$ python -q
>>> import numpy as np
>>> import numpy.linalg as la
>>> np.set_printoptions(precision=2, suppress=True, linewidth=140, legacy="1.25")
>>> def tidy(a):
...     return np.round(a, 2) + 0
... 
>>> data = np.loadtxt("data.csv", delimiter=",")
>>> print(tidy(data))
[[0.25 0.25 0.25 0.25 0.  ]
 [0.   0.33 0.33 0.33 0.  ]
 [0.   0.   1.   0.   0.  ]
 [0.   0.   0.   1.   0.  ]
 [0.   0.   0.33 0.   0.67]]
>>> # rows sum to 1
>>> M2 = data / la.norm(data, axis=1, keepdims=True)
>>> gram = M2 @ M2.T
>>> print(tidy(la.norm(M2, axis=1)))
[1. 1. 1. 1. 1.]
>>> print(tidy(gram))
[[1.   0.87 0.5  0.5  0.22]
 [0.87 1.   0.58 0.58 0.26]
 [0.5  0.58 1.   0.   0.45]
 [0.5  0.58 0.   1.   0.  ]
 [0.22 0.26 0.45 0.   1.  ]]
>>> print(tidy(gram[2]))
[0.5  0.58 1.   0.   0.45]
>>> x = np.array([1, -3, 3, 3, 0])
>>> target = gram @ x
>>> print(tidy(target))
[1.4  1.33 1.77 1.77 0.79]
>>> print(tidy(la.solve(gram.T, gram[2])))
[0. 0. 1. 0. 0.]
>>> print(tidy(la.solve(gram, gram[:, 2])))
[0. 0. 1. 0. 0.]
>>> print(tidy(la.solve(gram, 3 * target)))
[ 3. -9.  9.  9.  0.]
>>> rng = np.random.default_rng(405)
>>> M2 = data + rng.integers(-2, 3, (5, 4)) @ rng.integers(-2, 3, (4, 5))
>>> print(tidy(M2))
[[ 5.25 -5.75 -3.75  5.25 -7.  ]
 [-4.   -0.67 -8.67 -3.67  1.  ]
 [ 2.   -1.    0.    2.   -1.  ]
 [-4.    0.    1.   -2.    0.  ]
 [-2.   -2.    0.33 -4.   -3.33]]
>>> print(np.abs(M2 - data).sum(axis=1))
[27. 19.  7.  8. 12.]
>>> print(tidy(la.svd(M2 - data, compute_uv=False)))
[13.2  11.13  6.55  1.4   0.  ]
>>> print(la.matrix_rank(M2 - data, tol=1e-8))
4
>>> M = np.load("out6.npy")
>>> print(M)
[[-1 -3 -3]
 [-4 -6 -6]
 [ 8  6  6]
 [-3 -5 -5]
 [ 8  6  6]
 [ 0 -2 -2]
 [10  8  8]
 [-4 -6 -6]]
>>> # columns 1 and 2 are equal
>>> print([round(float(x), 2) for x in la.svd(M, compute_uv=False)[:3]])
[27.22, 4.61, 0.0]
>>> print(tidy(la.norm(M, 2) / la.norm(M)))
0.99
>>> print(np.argsort(-la.norm(M, axis=0).round(6), kind="stable")[:3])
[0 1 2]
>>> M2 = M + rng.integers(-2, 3, (8, 2)) @ rng.integers(-2, 3, (2, 3))
>>> print(M2)
[[ -2   0  -3]
 [ -2  -2 -11]
 [  6   2  11]
 [ -3  -9  -3]
 [  7   3   9]
 [ -2  -2   1]
 [  8   2  14]
 [ -6 -12   0]]
>>> print(tidy(la.svd(M2 - M, compute_uv=False)))
[16.92  4.19  0.  ]
>>> J = np.array([[2, 5, -2], [5, 14, -6], [-2, -6, 19]])
>>> x = np.array([2, 1, 1])
>>> print(J @ x)
[ 7 18  9]
>>> print(np.einsum("ij,j->i", J, x))
[ 7 18  9]
>>> print(np.sign((J @ x).round(6)))
[1 1 1]
>>> mat = np.loadtxt("test16.csv", delimiter=",")
>>> print(mat)
[[ 1. -2. -1.  0.]
 [-2.  1. -2. -1.]
 [-1. -2.  1. -2.]
 [ 0. -1. -2.  1.]]
>>> f = np.array([2, 1, 0, 1])
>>> M2 = mat + np.outer(f, np.eye(4)[1])
>>> print(la.matrix_rank(M2 - mat))
1
>>> labels = rng.permutation(4)
>>> print(labels)
[2 0 3 1]
>>> M2 = mat[labels][:, labels]
>>> print(np.allclose(M2, mat))
False
>>> print(tidy(M @ la.pinv(M) @ M))
[[-1. -3. -3.]
 [-4. -6. -6.]
 [ 8.  6.  6.]
 [-3. -5. -5.]
 [ 8.  6.  6.]
 [ 0. -2. -2.]
 [10.  8.  8.]
 [-4. -6. -6.]]
>>> print(np.allclose(M[:-1].T @ la.lstsq(M[:-1].T, M[-1])[0], M[-1]))
True
